$ python3 -q
>>> import numpy as np
>>> np.set_printoptions(suppress=True, linewidth=140)
>>> def tidy(a):
...     return np.round(a, 2) + 0
... 
>>> K = np.load("a.npy")
>>> K
array([[ -6,  10,  12,  12,  18,  -6,   4,  -8],
       [  0,   0,   0,   0,   0,   0,   0,   0],
       [ -3,   5,   6,   6,   9,  -3,   2,  -4],
       [  0,   0,   0,   0,   0,   0,   0,   0],
       [ -9,  15,  18,  18,  27,  -9,   6, -12],
       [ -9,  15,  18,  18,  27,  -9,   6, -12]])
>>> x = np.array([0, 4, 9, 7, 9, 1, 3, 4])
>>> K * x
array([[  0,  40, 108,  84, 162,  -6,  12, -32],
       [  0,   0,   0,   0,   0,   0,   0,   0],
       [  0,  20,  54,  42,  81,  -3,   6, -16],
       [  0,   0,   0,   0,   0,   0,   0,   0],
       [  0,  60, 162, 126, 243,  -9,  18, -48],
       [  0,  60, 162, 126, 243,  -9,  18, -48]])
>>> K @ x
array([368,   0, 184,   0, 552, 552])
>>> np.linalg.norm(K @ x) <= np.linalg.norm(K, 2) * np.linalg.norm(x) + 1e-9
np.True_
>>> K @ (2 * x)
array([ 736,    0,  368,    0, 1104, 1104])
>>> blk = np.stack([K, -3 * K, K[::-1]])
>>> blk.shape
(3, 6, 8)
>>> np.linalg.matrix_rank(blk)
array([1, 1, 1])
>>> blk.sum(axis=0)
array([[  3,  -5,  -6,  -6,  -9,   3,  -2,   4],
       [ -9,  15,  18,  18,  27,  -9,   6, -12],
       [  6, -10, -12, -12, -18,   6,  -4,   8],
       [ -3,   5,   6,   6,   9,  -3,   2,  -4],
       [ 18, -30, -36, -36, -54,  18, -12,  24],
       [ 12, -20, -24, -24, -36,  12,  -8,  16]])
>>> np.linalg.matrix_rank(blk.reshape(3, -1))
np.int64(2)
>>> tidy(np.linalg.norm(blk, axis=(1, 2)))
array([ 70.48, 211.45,  70.48])
>>> np.unique(K.round(6), axis=0).shape
(4, 8)
>>> tidy(K @ np.linalg.pinv(K) @ K)
array([[ -6.,  10.,  12.,  12.,  18.,  -6.,   4.,  -8.],
       [  0.,   0.,   0.,   0.,   0.,   0.,   0.,   0.],
       [ -3.,   5.,   6.,   6.,   9.,  -3.,   2.,  -4.],
       [  0.,   0.,   0.,   0.,   0.,   0.,   0.,   0.],
       [ -9.,  15.,  18.,  18.,  27.,  -9.,   6., -12.],
       [ -9.,  15.,  18.,  18.,  27.,  -9.,   6., -12.]])
>>> np.linalg.lstsq(K[:-1].T, K[-1])[2]
np.int32(1)
>>> np.allclose(K[:-1].T @ np.linalg.lstsq(K[:-1].T, K[-1])[0], K[-1])
True
>>> tidy(np.trace(np.linalg.pinv(K) @ K))
np.float64(1.0)
>>> def softmax(z):
...     e = np.exp(z - z.max(axis=-1, keepdims=True))
...     return e / e.sum(axis=-1, keepdims=True)
... 
>>> tidy(softmax(10 * K[1]))
array([0.12, 0.12, 0.12, 0.12, 0.12, 0.12, 0.12, 0.12])
>>> scores = K @ K.T / np.sqrt(8)
>>> softmax(scores)[1] @ K
array([-4.5,  7.5,  9. ,  9. , 13.5, -4.5,  3. , -6. ])
>>> F = np.loadtxt("w.csv", delimiter=",")
>>> F
array([[ 5.,  5.,  5.,  5.,  5.,  5.,  5.,  5.,  5.,  5.],
       [ 5., 10., 10., 10., 10., 10., 10., 10., 10., 10.],
       [ 5., 10., 15., 15., 15., 15., 15., 15., 15., 15.],
       [ 5., 10., 15., 20., 20., 20., 20., 20., 20., 20.],
       [ 5., 10., 15., 20., 25., 25., 25., 25., 25., 25.],
       [ 5., 10., 15., 20., 25., 30., 30., 30., 30., 30.],
       [ 5., 10., 15., 20., 25., 30., 35., 35., 35., 35.],
       [ 5., 10., 15., 20., 25., 30., 35., 40., 40., 40.],
       [ 5., 10., 15., 20., 25., 30., 35., 40., 45., 45.],
       [ 5., 10., 15., 20., 25., 30., 35., 40., 45., 50.]])
>>> # symmetric
>>> F.ravel(order="F")
array([ 5.,  5.,  5.,  5.,  5.,  5.,  5.,  5.,  5.,  5.,  5., 10., 10., 10., 10., 10., 10., 10., 10., 10.,  5., 10., 15., 15., 15., 15.,
       15., 15., 15., 15.,  5., 10., 15., 20., 20., 20., 20., 20., 20., 20.,  5., 10., 15., 20., 25., 25., 25., 25., 25., 25.,  5., 10.,
       15., 20., 25., 30., 30., 30., 30., 30.,  5., 10., 15., 20., 25., 30., 35., 35., 35., 35.,  5., 10., 15., 20., 25., 30., 35., 40.,
       40., 40.,  5., 10., 15., 20., 25., 30., 35., 40., 45., 45.,  5., 10., 15., 20., 25., 30., 35., 40., 45., 50.])
>>> F.reshape(-1, 2)
array([[ 5.,  5.],
       [ 5.,  5.],
       [ 5.,  5.],
       [ 5.,  5.],
       [ 5.,  5.],
       [ 5., 10.],
       [10., 10.],
       [10., 10.],
       [10., 10.],
       [10., 10.],
       [ 5., 10.],
       [15., 15.],
       [15., 15.],
       [15., 15.],
       [15., 15.],
       [ 5., 10.],
       [15., 20.],
       [20., 20.],
       [20., 20.],
       [20., 20.],
       [ 5., 10.],
       [15., 20.],
       [25., 25.],
       [25., 25.],
       [25., 25.],
       [ 5., 10.],
       [15., 20.],
       [25., 30.],
       [30., 30.],
       [30., 30.],
       [ 5., 10.],
       [15., 20.],
       [25., 30.],
       [35., 35.],
       [35., 35.],
       [ 5., 10.],
       [15., 20.],
       [25., 30.],
       [35., 40.],
       [40., 40.],
       [ 5., 10.],
       [15., 20.],
       [25., 30.],
       [35., 40.],
       [45., 45.],
       [ 5., 10.],
       [15., 20.],
       [25., 30.],
       [35., 40.],
       [45., 50.]])
>>> blk = F.reshape(10, 2, -1)
>>> blk.sum(axis=1)
array([[10., 10., 10., 10., 10.],
       [15., 20., 20., 20., 20.],
       [20., 25., 30., 30., 30.],
       [25., 30., 35., 40., 40.],
       [30., 35., 40., 45., 50.],
       [35., 40., 45., 50., 55.],
       [35., 45., 50., 55., 60.],
       [35., 45., 55., 60., 65.],
       [35., 45., 55., 65., 70.],
       [35., 45., 55., 65., 75.]])
>>> np.einsum("ihd,jhd->hij", blk, blk).shape
(2, 10, 10)
>>> blk[:, 0]
array([[ 5.,  5.,  5.,  5.,  5.],
       [ 5., 10., 10., 10., 10.],
       [ 5., 10., 15., 15., 15.],
       [ 5., 10., 15., 20., 20.],
       [ 5., 10., 15., 20., 25.],
       [ 5., 10., 15., 20., 25.],
       [ 5., 10., 15., 20., 25.],
       [ 5., 10., 15., 20., 25.],
       [ 5., 10., 15., 20., 25.],
       [ 5., 10., 15., 20., 25.]])
>>> np.einsum("ihd,ihd->ih", blk, blk)
array([[ 125.,  125.],
       [ 425.,  500.],
       [ 800., 1125.],
       [1150., 2000.],
       [1375., 3125.],
       [1375., 4500.],
       [1375., 5800.],
       [1375., 6925.],
       [1375., 7775.],
       [1375., 8250.]])
>>> np.swapaxes(blk, 1, 2)[1]
array([[ 5., 10.],
       [10., 10.],
       [10., 10.],
       [10., 10.],
       [10., 10.]])
>>> u, g = F[3], F[7]
>>> u @ u
np.float64(3150.0)
>>> p = (u @ g) / (u @ u) * u
>>> tidy((g - p) @ u)
np.float64(0.0)
>>> tidy(g - p)
array([ -2.86,  -5.71,  -8.57, -11.43,  -6.43,  -1.43,   3.57,   8.57,   8.57,   8.57])
>>> np.outer(u, g)
array([[ 25.,  50.,  75., 100., 125., 150., 175., 200., 200., 200.],
       [ 50., 100., 150., 200., 250., 300., 350., 400., 400., 400.],
       [ 75., 150., 225., 300., 375., 450., 525., 600., 600., 600.],
       [100., 200., 300., 400., 500., 600., 700., 800., 800., 800.],
       [100., 200., 300., 400., 500., 600., 700., 800., 800., 800.],
       [100., 200., 300., 400., 500., 600., 700., 800., 800., 800.],
       [100., 200., 300., 400., 500., 600., 700., 800., 800., 800.],
       [100., 200., 300., 400., 500., 600., 700., 800., 800., 800.],
       [100., 200., 300., 400., 500., 600., 700., 800., 800., 800.],
       [100., 200., 300., 400., 500., 600., 700., 800., 800., 800.]])
>>> tidy(p)
array([ 7.86, 15.71, 23.57, 31.43, 31.43, 31.43, 31.43, 31.43, 31.43, 31.43])
>>> np.linalg.matrix_rank(np.outer(u, g))
np.int64(1)
>>> tidy(np.linalg.svd(F, compute_uv=False))
array([223.83,  25.24,   9.37,   5.  ,   3.22,   2.33,   1.83,   1.54,   1.37,   1.28])
>>> np.linalg.matrix_rank(F)
np.int64(10)
>>> F.mean(axis=0)
array([ 5. ,  9.5, 13.5, 17. , 20. , 22.5, 24.5, 26. , 27. , 27.5])
>>> J = np.loadtxt("layer7.csv", delimiter=",")
>>> J
array([[ 6.,  0.,  0.,  0.,  0.,  0.,  0.,  0.,  0.,  0.],
       [ 7.,  6.,  0.,  0.,  0.,  0.,  0.,  0.,  0.,  0.],
       [ 8., -5.,  0.,  0.,  0.,  0.,  0.,  0.,  0.,  0.],
       [-7., -2., -5., -8.,  0.,  0.,  0.,  0.,  0.,  0.],
       [ 6.,  2., -7., -1., -1.,  0.,  0.,  0.,  0.,  0.],
       [-4.,  8., -1.,  2.,  2., -1.,  0.,  0.,  0.,  0.],
       [-4.,  3.,  0.,  0., -3.,  0.,  4.,  0.,  0.,  0.],
       [-5.,  1.,  7., -1.,  4.,  7.,  2.,  0.,  0.,  0.],
       [-8.,  5., -9.,  8.,  1., -9., -9.,  7.,  9.,  0.],
       [ 2.,  8., -6., -2., -8.,  9.,  0.,  1.,  7.,  6.]])
>>> Uu, sig, VT = np.linalg.svd(J)
>>> vecs = VT[:(sig > 1e-8).sum()]
>>> rng = np.random.default_rng(72)
>>> x = J[9] + -1 * J[0] + rng.integers(2) * np.eye(10)[5]
>>> x
array([-4.,  8., -6., -2., -8., 10.,  0.,  1.,  7.,  6.])
>>> tidy(np.diag(vecs.T @ vecs))
array([1.  , 1.  , 1.  , 1.  , 1.  , 1.  , 1.  , 0.54, 0.72, 0.75])
>>> np.linalg.matrix_rank(np.vstack([J, x]))
np.int64(9)
>>> np.allclose(vecs.T @ vecs @ x, x)
True
>>> tidy(np.linalg.norm(x - vecs.T @ vecs @ x))
np.float64(0.0)
>>> other = J / np.linalg.norm(J, axis=1, keepdims=True)
>>> C2 = other @ other.T
>>> (np.abs(C2) > 0.9).astype(int)
array([[1, 0, 0, 0, 0, 0, 0, 0, 0, 0],
       [0, 1, 0, 0, 0, 0, 0, 0, 0, 0],
       [0, 0, 1, 0, 0, 0, 0, 0, 0, 0],
       [0, 0, 0, 1, 0, 0, 0, 0, 0, 0],
       [0, 0, 0, 0, 1, 0, 0, 0, 0, 0],
       [0, 0, 0, 0, 0, 1, 0, 0, 0, 0],
       [0, 0, 0, 0, 0, 0, 1, 0, 0, 0],
       [0, 0, 0, 0, 0, 0, 0, 1, 0, 0],
       [0, 0, 0, 0, 0, 0, 0, 0, 1, 0],
       [0, 0, 0, 0, 0, 0, 0, 0, 0, 1]])
>>> tidy(np.linalg.norm(other, axis=1))
array([1., 1., 1., 1., 1., 1., 1., 1., 1., 1.])
>>> (C2 - 2 * np.eye(10)).round(6).argmax(axis=1)
array([2, 0, 0, 6, 0, 6, 5, 6, 5, 4])
>>> tidy(C2[6])
array([-0.57, -0.15, -0.7 ,  0.26, -0.22,  0.51,  1.  ,  0.22,  0.05,  0.31])
>>> np.argwhere(np.triu(np.abs(C2) > 0.95, 1))
array([], shape=(0, 2), dtype=int64)
>>> tidy(np.trace(np.linalg.pinv(J) @ J))
np.float64(9.0)
>>> np.abs(np.diag(np.linalg.qr(J)[1])) > 1e-9
array([ True,  True,  True,  True,  True,  True,  True,  True,  True, False])
>>> tidy(J @ np.linalg.pinv(J) @ J)
array([[ 6.,  0.,  0.,  0.,  0.,  0.,  0.,  0.,  0.,  0.],
       [ 7.,  6.,  0.,  0.,  0.,  0.,  0.,  0.,  0.,  0.],
       [ 8., -5.,  0.,  0.,  0.,  0.,  0.,  0.,  0.,  0.],
       [-7., -2., -5., -8.,  0.,  0.,  0.,  0.,  0.,  0.],
       [ 6.,  2., -7., -1., -1.,  0.,  0.,  0.,  0.,  0.],
       [-4.,  8., -1.,  2.,  2., -1.,  0.,  0.,  0.,  0.],
       [-4.,  3.,  0.,  0., -3.,  0.,  4.,  0.,  0.,  0.],
       [-5.,  1.,  7., -1.,  4.,  7.,  2.,  0.,  0.,  0.],
       [-8.,  5., -9.,  8.,  1., -9., -9.,  7.,  9.,  0.],
       [ 2.,  8., -6., -2., -8.,  9.,  0.,  1.,  7.,  6.]])
>>> labels = rng.permutation(10)
>>> labels
array([8, 1, 2, 6, 5, 7, 3, 0, 4, 9])
>>> other = J[labels][:, labels]
>>> np.diag(other)
array([ 9.,  6.,  0.,  4., -1.,  0., -8.,  6., -1.,  6.])
>>> tidy(np.sort(np.abs(np.linalg.eigvals(other))))
array([0., 0., 1., 1., 4., 6., 6., 6., 8., 9.])
>>> np.trace(other)
np.float64(21.0)
>>> other
array([[ 9.,  5., -9., -9., -9.,  7.,  8., -8.,  1.,  0.],
       [ 0.,  6.,  0.,  0.,  0.,  0.,  0.,  7.,  0.,  0.],
       [ 0., -5.,  0.,  0.,  0.,  0.,  0.,  8.,  0.,  0.],
       [ 0.,  3.,  0.,  4.,  0.,  0.,  0., -4., -3.,  0.],
       [ 0.,  8., -1.,  0., -1.,  0.,  2., -4.,  2.,  0.],
       [ 0.,  1.,  7.,  2.,  7.,  0., -1., -5.,  4.,  0.],
       [ 0., -2., -5.,  0.,  0.,  0., -8., -7.,  0.,  0.],
       [ 0.,  0.,  0.,  0.,  0.,  0.,  0.,  6.,  0.,  0.],
       [ 0.,  2., -7.,  0.,  0.,  0., -1.,  6., -1.,  0.],
       [ 7.,  8., -6.,  0.,  9.,  1., -2.,  2., -8.,  6.]])
